% ipython --no-banner

In [1]: import numpy as np

In [2]: import numpy.linalg as la

In [3]: np.set_printoptions(precision=3, suppress=True, linewidth=120, legacy="1.25")

In [4]: def rnd(a):
   ...:     return np.round(a, 3) + 0
   ...: 

In [5]: other = np.array([[2], [0]])

In [6]: C = np.array([[3, 2]])

In [7]: data = other @ C

In [8]: print(data)
[[6 4]
 [0 0]]

In [9]: u = np.array([0, 0])

In [10]: print(np.array([np.convolve(row, u, "same") for row in data]))
[[0 0]
 [0 0]]

In [11]: print(np.polyval(u, data[0]))
[0 0]

In [12]: print(np.correlate(data[0], data[1], "full"))
[0 0 0]

In [13]: X = np.loadtxt("x.csv", delimiter=",")

In [14]: print(X)
[[ 1.05  1.    1.  ]
 [ 3.    2.05 -3.  ]
 [ 1.    1.    1.05]]

In [15]: print(round(np.log10(la.cond(X))))
2

In [16]: print(np.argsort(-la.norm(X, axis=0).round(6), kind="stable")[:3])
[0 2 1]

In [17]: print([round(float(x), 3) for x in la.svd(X, compute_uv=False)[:3]])
[4.766, 2.386, 0.018]

In [18]: left, sigma, Vt = la.svd(data)

In [19]: evecs = Vt[:(sigma > 1e-8).sum()]

In [20]: rng = np.random.default_rng(9443)

In [21]: x0 = data[0] + 3 * data[1] + rng.integers(2) * np.eye(2)[1]

In [22]: print(x0)
[6. 5.]

In [23]: print(np.allclose(evecs.T @ evecs @ x0, x0))
False

In [24]: print(rnd(la.norm(x0 - evecs.T @ evecs @ x0)))
0.832

In [25]: K = np.load("block17.npy")

In [26]: print(K)
[[-9  9  0  0]
 [-6  9  0  0]
 [ 0  0 -9  9]
 [ 0  0 -6  9]]

In [27]: u = np.array([2, 2, 5])

In [28]: print(np.cross(K[2, :3], K[1, :3]))
[81 54  0]

In [29]: print(np.correlate(K[2], K[1], "full"))
[  0   0   0   0 -81 135 -54]

In [30]: print(np.array([np.convolve(row, u, "same") for row in K]))
[[  0 -27  45   0]
 [  6 -12  45   0]
 [  0 -18   0 -27]
 [  0 -12   6 -12]]

In [31]: J = np.load("out8.npy")

In [32]: print(J)
[[-15.76   55.625   8.836]
 [-15.849  54.991   8.525]
 [-15.874  54.485   7.285]
 [-15.646  53.573   9.468]
 [-15.459  54.798   8.252]
 [-16.763  53.365   7.445]
 [-17.999 -10.112 -12.895]
 [-16.868  52.753   8.785]
 [-19.556  -7.201 -10.82 ]
 [-16.364  53.202   6.484]]

In [33]: x0 = np.array([2, -1, -2])

In [34]: target = J @ x0

In [35]: print(rnd(la.lstsq(J, target)[0]))
[ 2. -1. -2.]

In [36]: print(rnd(la.pinv(J) @ J))
[[1. 0. 0.]
 [0. 1. 0.]
 [0. 0. 1.]]

In [37]: try:
    ...:     la.solve(J, target)
    ...: except la.LinAlgError as e:
    ...:     print(repr(e))
    ...: 
LinAlgError('Last 2 dimensions of the array must be square')

In [38]: print(rnd(la.solve(J.T @ J, J.T @ target)))
[ 2. -1. -2.]

In [39]: target = target + 0.02 * rng.normal(size=10)

In [40]: print(rnd(target))
[-104.839 -103.779 -100.8   -103.797 -102.192 -101.785   -0.129 -104.051  -10.256  -98.886]

In [41]: b, *_ = la.lstsq(J, target)

In [42]: print(rnd(b))
[ 1.998 -1.001 -1.996]

In [43]: print(rnd(la.norm(target - J @ b)))
0.064

In [44]: print(rnd(J.T @ (target - J @ b)))
[0. 0. 0.]
